$ python -q
>>> import numpy as np
>>> np.set_printoptions(suppress=True, linewidth=160)
>>> def rnd(a):
...     return np.round(a, 2) + 0
... 
>>> A = np.diag(3 * np.array([8, 7, 7])) + np.array([[1, 0, 1], [2, 1, -1], [-1, 1, 0]])
>>> A
array([[25,  0,  1],
       [ 2, 22, -1],
       [-1,  1, 21]])
>>> M2 = A[0, 0] * A[1:] - np.outer(A[1:, 0], A[0])
>>> M2
array([[  0, 550, -27],
       [  0,  25, 526]])
>>> np.flatnonzero(~M2.round(6).any(axis=1))
array([], dtype=int64)
>>> A[:, 0] / A[0, 0]
array([ 1.  ,  0.08, -0.04])
>>> J = np.load("x.npy")
>>> rnd(J)
array([[-0.26, -0.08, -0.31,  0.19, -0.85,  0.02,  0.26],
       [ 0.51, -0.2 ,  0.18,  0.47, -0.22, -0.52, -0.35],
       [ 0.05, -0.16, -0.88,  0.19,  0.36, -0.17, -0.02],
       [ 0.62, -0.28, -0.16, -0.67, -0.22,  0.1 ,  0.07],
       [ 0.26,  0.8 , -0.1 , -0.09, -0.04, -0.38,  0.35],
       [-0.46, -0.03, -0.04, -0.5 , -0.1 , -0.6 , -0.41],
       [-0.1 , -0.45,  0.22, -0.02,  0.2 , -0.42,  0.72]])
>>> # orthonormal columns
>>> rnd(J @ J.T)
array([[1., 0., 0., 0., 0., 0., 0.],
       [0., 1., 0., 0., 0., 0., 0.],
       [0., 0., 1., 0., 0., 0., 0.],
       [0., 0., 0., 1., 0., 0., 0.],
       [0., 0., 0., 0., 1., 0., 0.],
       [0., 0., 0., 0., 0., 1., 0.],
       [0., 0., 0., 0., 0., 0., 1.]])
>>> rnd(np.linalg.svd(J, compute_uv=False))
array([1., 1., 1., 1., 1., 1., 1.])
>>> rnd(J[:, 6] @ J[:, 3])
np.float64(0.0)
>>> rnd(J.T @ J)
array([[1., 0., 0., 0., 0., 0., 0.],
       [0., 1., 0., 0., 0., 0., 0.],
       [0., 0., 1., 0., 0., 0., 0.],
       [0., 0., 0., 1., 0., 0., 0.],
       [0., 0., 0., 0., 1., 0., 0.],
       [0., 0., 0., 0., 0., 1., 0.],
       [0., 0., 0., 0., 0., 0., 1.]])
>>> q, R = np.linalg.qr(J)
>>> np.trace(q @ q.T)
np.float64(7.0)
>>> rnd(np.abs(np.diag(R)))
array([1., 1., 1., 1., 1., 1., 1.])
>>> rnd(abs(R[0, 0])), rnd(np.linalg.norm(J[:, 0]))
(np.float64(1.0), np.float64(1.0))
>>> rnd(q.T @ q)
array([[1., 0., 0., 0., 0., 0., 0.],
       [0., 1., 0., 0., 0., 0., 0.],
       [0., 0., 1., 0., 0., 0., 0.],
       [0., 0., 0., 1., 0., 0., 0.],
       [0., 0., 0., 0., 1., 0., 0.],
       [0., 0., 0., 0., 0., 1., 0.],
       [0., 0., 0., 0., 0., 0., 1.]])
>>> rnd(R)
array([[1., 0., 0., 0., 0., 0., 0.],
       [0., 1., 0., 0., 0., 0., 0.],
       [0., 0., 1., 0., 0., 0., 0.],
       [0., 0., 0., 1., 0., 0., 0.],
       [0., 0., 0., 0., 1., 0., 0.],
       [0., 0., 0., 0., 0., 1., 0.],
       [0., 0., 0., 0., 0., 0., 1.]])
